In [1]: import numpy as np

In [2]: from numpy import linalg as LA

In [3]: np.set_printoptions(precision=3, suppress=True, linewidth=100, legacy="1.25")

In [4]: def rd(a):
   ...:     return np.round(a, 3) + 0
   ...: 

In [5]: X = np.load("layer17.npy")

In [6]: X
Out[6]: 
array([[6, 2, 3, 4, 4, 4, 4, 4, 3, 3, 2],
       [2, 6, 4, 1, 2, 0, 3, 6, 3, 3, 2],
       [3, 4, 2, 5, 2, 2, 2, 5, 4, 1, 6],
       [4, 1, 5, 6, 6, 1, 3, 4, 2, 3, 4],
       [4, 2, 2, 6, 6, 3, 5, 2, 6, 5, 3],
       [4, 0, 2, 1, 3, 2, 3, 4, 4, 4, 2],
       [4, 3, 2, 3, 5, 3, 4, 6, 5, 3, 3],
       [4, 6, 5, 4, 2, 4, 6, 4, 1, 0, 5],
       [3, 3, 4, 2, 6, 4, 5, 1, 0, 3, 3],
       [3, 3, 1, 3, 5, 4, 3, 0, 3, 6, 3],
       [2, 2, 6, 4, 3, 2, 3, 5, 3, 3, 0]])

In [7]: # equal to its transpose

In [8]: evals, vecs = LA.eigh(X)

In [9]: vec = np.array([-4, -6, 5, 3, 1, -7, 7, -9, 3, 2, 7])

In [10]: rd(LA.eigvalsh(X[1:, 1:]))
Out[10]: array([-7.548, -6.254, -3.344, -1.698,  0.409,  2.182,  3.479,  5.82 ,  9.427, 33.527])

In [11]: np.abs(X).sum(axis=1).max(), rd(np.abs(evals).max())
Out[11]: (44, 37.084)

In [12]: data = np.array([[-2, -2, -1, 0, 0, -1, -4, -2],
    ...:     [17, 17, 29, 17, 26, 22, 19, 25],
    ...:     [-5, -5, -6, -1, 0, -1, -3, -7],
    ...:     [1, 1, -1, -3, -6, -4, -1, 1]])

In [13]: # row 1 dominates

In [14]: def softmax(z):
    ...:     e = np.exp(z - z.max(axis=-1, keepdims=True))
    ...:     return e / e.sum(axis=-1, keepdims=True)
    ...: 

In [15]: rd(softmax(data[2]))
Out[15]: array([0.004, 0.004, 0.001, 0.204, 0.555, 0.204, 0.028, 0.001])

In [16]: rd(softmax(10 * data[2]))
Out[16]: array([0., 0., 0., 0., 1., 0., 0., 0.])

In [17]: S = data @ data.T / np.sqrt(8)

In [18]: rd(softmax(S))
Out[18]: 
array([[0., 0., 1., 0.],
       [0., 1., 0., 0.],
       [0., 0., 1., 0.],
       [0., 0., 0., 1.]])

In [19]: rd(softmax(S)[2] @ data)
Out[19]: array([-5., -5., -6., -1.,  0., -1., -3., -7.])

In [20]: softmax(S).round(6).argmax(axis=1)
Out[20]: array([2, 1, 2, 3])

In [21]: np.unique(data.round(6), axis=0).shape
Out[21]: (4, 8)

In [22]: rd(data @ LA.pinv(data) @ data)
Out[22]: 
array([[-2., -2., -1.,  0.,  0., -1., -4., -2.],
       [17., 17., 29., 17., 26., 22., 19., 25.],
       [-5., -5., -6., -1.,  0., -1., -3., -7.],
       [ 1.,  1., -1., -3., -6., -4., -1.,  1.]])

In [23]: W0 = np.load("m.npy")

In [24]: W0
Out[24]: 
array([[-2.,  1.,  0.,  0.,  0.],
       [ 0., -2.,  1.,  0.,  0.],
       [ 0.,  0., -2.,  1.,  0.],
       [ 0.,  0.,  0., -2.,  1.],
       [ 0.,  0.,  0.,  0., -2.]])

In [25]: rng = np.random.default_rng(32)

In [26]: lab = rng.permutation(5)

In [27]: lab
Out[27]: array([2, 0, 1, 3, 4])

In [28]: other = W0[lab][:, lab]

In [29]: other
Out[29]: 
array([[-2.,  0.,  0.,  1.,  0.],
       [ 0., -2.,  1.,  0.,  0.],
       [ 1.,  0., -2.,  0.,  0.],
       [ 0.,  0.,  0., -2.,  1.],
       [ 0.,  0.,  0.,  0., -2.]])

In [30]: np.diag(other)
Out[30]: array([-2., -2., -2., -2., -2.])

In [31]: rd(np.sort(np.abs(LA.eigvals(other))))
Out[31]: array([2., 2., 2., 2., 2.])

In [32]: np.trace(other)
Out[32]: -10.0
